>>> import numpy as np
>>> import numpy.linalg as la
>>> np.set_printoptions(precision=2, suppress=True, linewidth=120)
>>> arr = np.array([[3.0, 2.0, 2.0, 2.0, 3.0, 0.0],
...     [1.0, 3.0, 3.0, 2.0, 1.0, 0.0],
...     [3.0, 3.0, 0.0, 2.0, 0.0, 0.0],
...     [0.0, 2.0, 3.0, 2.0, 3.0, 0.0],
...     [1.0, 2.0, 1.0, 3.0, 0.0, 0.0],
...     [0.0, 0.0, 0.0, 0.0, 0.0, 1.0]])
>>> x = np.array([-1, 1, -1, -1, 1, 2])
>>> h = np.maximum(arr @ x, 0)
>>> arr * (h > 1e-9)[:, None]
array([[0., 0., 0., 0., 0., 0.],
       [0., 0., 0., 0., 0., 0.],
       [0., 0., 0., 0., 0., 0.],
       [0., 0., 0., 0., 0., 0.],
       [0., 0., 0., 0., 0., 0.],
       [0., 0., 0., 0., 0., 1.]])
>>> np.flatnonzero(h > 1e-9)
array([5])
>>> np.maximum(arr @ x, 0) - np.maximum(-arr @ x, 0)
array([-2., -2., -2.,  0., -3.,  2.])
>>> out = arr / la.norm(arr, axis=1, keepdims=True)
>>> G = out @ out.T
>>> la.norm(out, axis=1)
array([1., 1., 1., 1., 1., 1.])
>>> round(np.degrees(np.arccos(np.clip(G[0, 4], -1, 1))), 2)
np.float64(45.0)
>>> (np.abs(G) > 0.9).astype(int)
array([[1, 0, 0, 0, 0, 0],
       [0, 1, 0, 0, 0, 0],
       [0, 0, 1, 0, 0, 0],
       [0, 0, 0, 1, 0, 0],
       [0, 0, 0, 0, 1, 0],
       [0, 0, 0, 0, 0, 1]])
>>> G
array([[1.  , 0.82, 0.74, 0.82, 0.71, 0.  ],
       [0.82, 1.  , 0.7 , 0.88, 0.84, 0.  ],
       [0.74, 0.7 , 1.  , 0.42, 0.83, 0.  ],
       [0.82, 0.88, 0.42, 1.  , 0.66, 0.  ],
       [0.71, 0.84, 0.83, 0.66, 1.  , 0.  ],
       [0.  , 0.  , 0.  , 0.  , 0.  , 1.  ]])
>>> np.argwhere(np.triu(np.abs(G) > 0.95, 1))
array([], shape=(0, 2), dtype=int64)
>>> out = np.array([[1, -2, -3, -3, 1],
...     [-3, 2, 3, 0, 0],
...     [-2, 0, 1, -1, 0],
...     [3, -1, -1, 3, 1],
...     [-1, -3, -2, -1, 0]])
>>> W2 = np.array([[3, 5, 3], [3, 3, 2], [4, 5, 1]])
>>> feats = np.block([[out, np.array([[0, 2, 0], [1, 0, 1], [1, 2, 2], [2, 1, 2], [1, 2, 1]])], [np.zeros((3, 5)), W2]])
>>> feats
array([[ 1., -2., -3., -3.,  1.,  0.,  2.,  0.],
       [-3.,  2.,  3.,  0.,  0.,  1.,  0.,  1.],
       [-2.,  0.,  1., -1.,  0.,  1.,  2.,  2.],
       [ 3., -1., -1.,  3.,  1.,  2.,  1.,  2.],
       [-1., -3., -2., -1.,  0.,  1.,  2.,  1.],
       [ 0.,  0.,  0.,  0.,  0.,  3.,  5.,  3.],
       [ 0.,  0.,  0.,  0.,  0.,  3.,  3.,  2.],
       [ 0.,  0.,  0.,  0.,  0.,  4.,  5.,  1.]])
>>> rng = np.random.default_rng(56)
>>> z = rng.permutation(8)
>>> z
array([0, 7, 6, 4, 1, 3, 5, 2])
>>> out = feats[z][:, z]
>>> out
array([[ 1.,  0.,  2.,  1., -2., -3.,  0., -3.],
       [ 0.,  1.,  5.,  0.,  0.,  0.,  4.,  0.],
       [ 0.,  2.,  3.,  0.,  0.,  0.,  3.,  0.],
       [-1.,  1.,  2.,  0., -3., -1.,  1., -2.],
       [-3.,  1.,  0.,  0.,  2.,  0.,  1.,  3.],
       [ 3.,  2.,  1.,  1., -1.,  3.,  2., -1.],
       [ 0.,  3.,  5.,  0.,  0.,  0.,  3.,  0.],
       [-2.,  2.,  2.,  0.,  0., -1.,  1.,  1.]])
>>> F = np.loadtxt("dump.csv", delimiter=",")
>>> F
array([[ 0.,  8., 12.],
       [ 0., 10., 15.],
       [ 0.,  8., 12.],
       [ 0.,  8., 12.]])
>>> # row 2 repeats row 0
>>> x = np.array([0, 2, -3])
>>> F @ np.ones(3)
array([20., 25., 20., 20.])
>>> np.einsum("ij,j->i", F, x)
array([-20., -25., -20., -20.])
>>> (F * x).sum(axis=1)
array([-20., -25., -20., -20.])
>>> (F @ x).argmax()
np.int64(0)
>>> la.norm(F @ x) <= la.norm(F, 2) * la.norm(x) + 1e-9
np.True_
>>> F * x
array([[  0.,  16., -36.],
       [  0.,  20., -45.],
       [  0.,  16., -36.],
       [  0.,  16., -36.]])
>>> np.argsort(-la.norm(F, axis=0).round(6), kind="stable")[:3]
array([2, 1, 0])
>>> la.cond(F) > 100
np.True_
